$ python3 -q
>>> import numpy as np
>>> np.set_printoptions(suppress=True, linewidth=100)
>>> basis = 3 * np.array([[0.7, 1.1, -0.8, 0.2, 1.4, -0.5, 0.4, -1.2],
...     [0.0, -0.3, -0.9, 0.2, -0.1, -0.5, -0.7, -1.8]])
>>> rng = np.random.default_rng(813)
>>> labels = rng.integers(0, 2, 14)
>>> J = basis[labels] + rng.normal(size=(14, 8))
>>> J.round(3)
array([[ 0.923,  2.715, -2.162,  1.908,  5.101, -0.769,  1.274, -4.149],
       [ 2.023,  2.498, -1.998,  0.035,  3.554, -1.608,  2.883, -4.58 ],
       [ 0.838, -1.125, -1.868,  0.161, -1.578, -1.425, -1.935, -4.99 ],
       [-1.096, -0.443, -4.185,  2.092, -0.237, -1.771, -2.394, -5.019],
       [ 0.369,  0.397, -2.716, -0.705, -0.564, -1.149, -2.266, -3.689],
       [ 3.087,  3.062, -1.851,  0.863,  3.787, -0.547,  2.291, -3.155],
       [ 2.203,  1.851, -1.99 ,  0.335,  4.623, -1.597,  2.329, -3.555],
       [ 3.301,  4.069, -0.567,  0.455,  3.879, -0.65 ,  1.019, -5.358],
       [ 2.99 ,  4.02 , -1.079,  0.695,  6.064, -1.944,  1.669, -4.   ],
       [-1.188, -1.135, -4.269,  0.879, -0.448, -0.248, -1.31 , -3.787],
       [ 2.939,  3.931, -3.673,  0.525,  3.555,  0.302, -1.07 , -4.316],
       [ 2.285,  2.979, -0.546, -0.901,  4.217, -1.376,  2.29 , -5.497],
       [-0.787, -1.26 , -3.804, -0.672,  0.825, -2.621, -1.396, -6.677],
       [-1.276, -0.46 , -2.876,  0.841, -1.909, -2.632, -1.508, -3.904]])
>>> P = J @ np.linalg.solve(J.T @ J, J.T)
>>> np.round(np.linalg.eigvalsh(P), 3) + 0
array([0., 0., 0., 0., 0., 0., 1., 1., 1., 1., 1., 1., 1., 1.])
>>> round(np.trace(P), 3)
np.float64(8.0)
>>> np.round(P @ J[:, 7], 3)
array([-4.149, -4.58 , -4.99 , -5.019, -3.689, -3.155, -3.555, -5.358, -4.   , -3.787, -4.316,
       -5.497, -6.677, -3.904])
>>> np.round(np.linalg.norm(J, axis=0), 3)
array([ 7.663,  9.39 , 10.034,  3.62 , 12.806,  5.707,  7.167, 17.094])
>>> round(np.linalg.norm(J, 1), 3), np.round(np.linalg.norm(J, np.inf), 3)
(np.float64(62.676), np.float64(22.461))
>>> np.linalg.norm(J, axis=1).argmax()
np.int64(8)
>>> labels = rng.permutation(8)
>>> other = J[:, labels] * rng.choice([-1, 1], 8)
>>> other.round(3)
array([[ 0.923,  2.715, -2.162, -1.274,  5.101, -4.149, -1.908, -0.769],
       [ 2.023,  2.498, -1.998, -2.883,  3.554, -4.58 , -0.035, -1.608],
       [ 0.838, -1.125, -1.868,  1.935, -1.578, -4.99 , -0.161, -1.425],
       [-1.096, -0.443, -4.185,  2.394, -0.237, -5.019, -2.092, -1.771],
       [ 0.369,  0.397, -2.716,  2.266, -0.564, -3.689,  0.705, -1.149],
       [ 3.087,  3.062, -1.851, -2.291,  3.787, -3.155, -0.863, -0.547],
       [ 2.203,  1.851, -1.99 , -2.329,  4.623, -3.555, -0.335, -1.597],
       [ 3.301,  4.069, -0.567, -1.019,  3.879, -5.358, -0.455, -0.65 ],
       [ 2.99 ,  4.02 , -1.079, -1.669,  6.064, -4.   , -0.695, -1.944],
       [-1.188, -1.135, -4.269,  1.31 , -0.448, -3.787, -0.879, -0.248],
       [ 2.939,  3.931, -3.673,  1.07 ,  3.555, -4.316, -0.525,  0.302],
       [ 2.285,  2.979, -0.546, -2.29 ,  4.217, -5.497,  0.901, -1.376],
       [-0.787, -1.26 , -3.804,  1.396,  0.825, -6.677,  0.672, -2.621],
       [-1.276, -0.46 , -2.876,  1.508, -1.909, -3.904, -0.841, -2.632]])
>>> left, _, VT = np.linalg.svd(J.T @ other)
>>> np.round(left @ VT, 3) + 0
array([[ 1.,  0.,  0.,  0.,  0.,  0.,  0.,  0.],
       [ 0.,  1.,  0.,  0.,  0.,  0.,  0.,  0.],
       [ 0.,  0.,  1.,  0.,  0.,  0.,  0.,  0.],
       [ 0.,  0.,  0.,  0.,  0.,  0., -1.,  0.],
       [ 0.,  0.,  0.,  0.,  1.,  0.,  0.,  0.],
       [ 0.,  0.,  0.,  0.,  0.,  0.,  0.,  1.],
       [ 0.,  0.,  0., -1.,  0.,  0.,  0.,  0.],
       [ 0.,  0.,  0.,  0.,  0.,  1.,  0.,  0.]])
